In [1]: import numpy as np

In [2]: np.set_printoptions(suppress=True, linewidth=140)

In [3]: X = np.load("arr.npy")

In [4]: X.round(4)
Out[4]: 
array([[ 1.    ,  0.    ,  0.    ,  0.    ,  0.    ,  0.    ,  0.    ,  0.    ,  0.    ,  0.    ,  0.    ,  0.    ,  0.    ],
       [ 0.    ,  1.    ,  0.    ,  0.    ,  0.    ,  0.    ,  0.    ,  0.    ,  0.    ,  0.    ,  0.    ,  0.    ,  0.    ],
       [ 0.    ,  0.    ,  0.7071,  0.    ,  0.    ,  0.    ,  0.    ,  0.    ,  0.    , -0.7071,  0.    ,  0.    ,  0.    ],
       [ 0.    ,  0.    ,  0.    ,  1.    ,  0.    ,  0.    ,  0.    ,  0.    ,  0.    ,  0.    ,  0.    ,  0.    ,  0.    ],
       [ 0.    ,  0.    ,  0.    ,  0.    ,  1.    ,  0.    ,  0.    ,  0.    ,  0.    ,  0.    ,  0.    ,  0.    ,  0.    ],
       [ 0.    ,  0.    ,  0.    ,  0.    ,  0.    ,  1.    ,  0.    ,  0.    ,  0.    ,  0.    ,  0.    ,  0.    ,  0.    ],
       [ 0.    ,  0.    ,  0.    ,  0.    ,  0.    ,  0.    ,  1.    ,  0.    ,  0.    ,  0.    ,  0.    ,  0.    ,  0.    ],
       [ 0.    ,  0.    ,  0.    ,  0.    ,  0.    ,  0.    ,  0.    ,  1.    ,  0.    ,  0.    ,  0.    ,  0.    ,  0.    ],
       [ 0.    ,  0.    ,  0.    ,  0.    ,  0.    ,  0.    ,  0.    ,  0.    ,  1.    ,  0.    ,  0.    ,  0.    ,  0.    ],
       [ 0.    ,  0.    ,  0.7071,  0.    ,  0.    ,  0.    ,  0.    ,  0.    ,  0.    ,  0.7071,  0.    ,  0.    ,  0.    ],
       [ 0.    ,  0.    ,  0.    ,  0.    ,  0.    ,  0.    ,  0.    ,  0.    ,  0.    ,  0.    ,  1.    ,  0.    ,  0.    ],
       [ 0.    ,  0.    ,  0.    ,  0.    ,  0.    ,  0.    ,  0.    ,  0.    ,  0.    ,  0.    ,  0.    ,  1.    ,  0.    ],
       [ 0.    ,  0.    ,  0.    ,  0.    ,  0.    ,  0.    ,  0.    ,  0.    ,  0.    ,  0.    ,  0.    ,  0.    ,  1.    ]])

In [5]: B = X / np.sqrt((X ** 2).mean(axis=1, keepdims=True))

In [6]: np.linalg.matrix_rank(X - X.mean(axis=1, keepdims=True))
Out[6]: np.int64(12)

In [7]: np.round(np.linalg.norm(B, axis=1), 4)
Out[7]: array([3.6056, 3.6056, 3.6056, 3.6056, 3.6056, 3.6056, 3.6056, 3.6056, 3.6056, 3.6056, 3.6056, 3.6056, 3.6056])
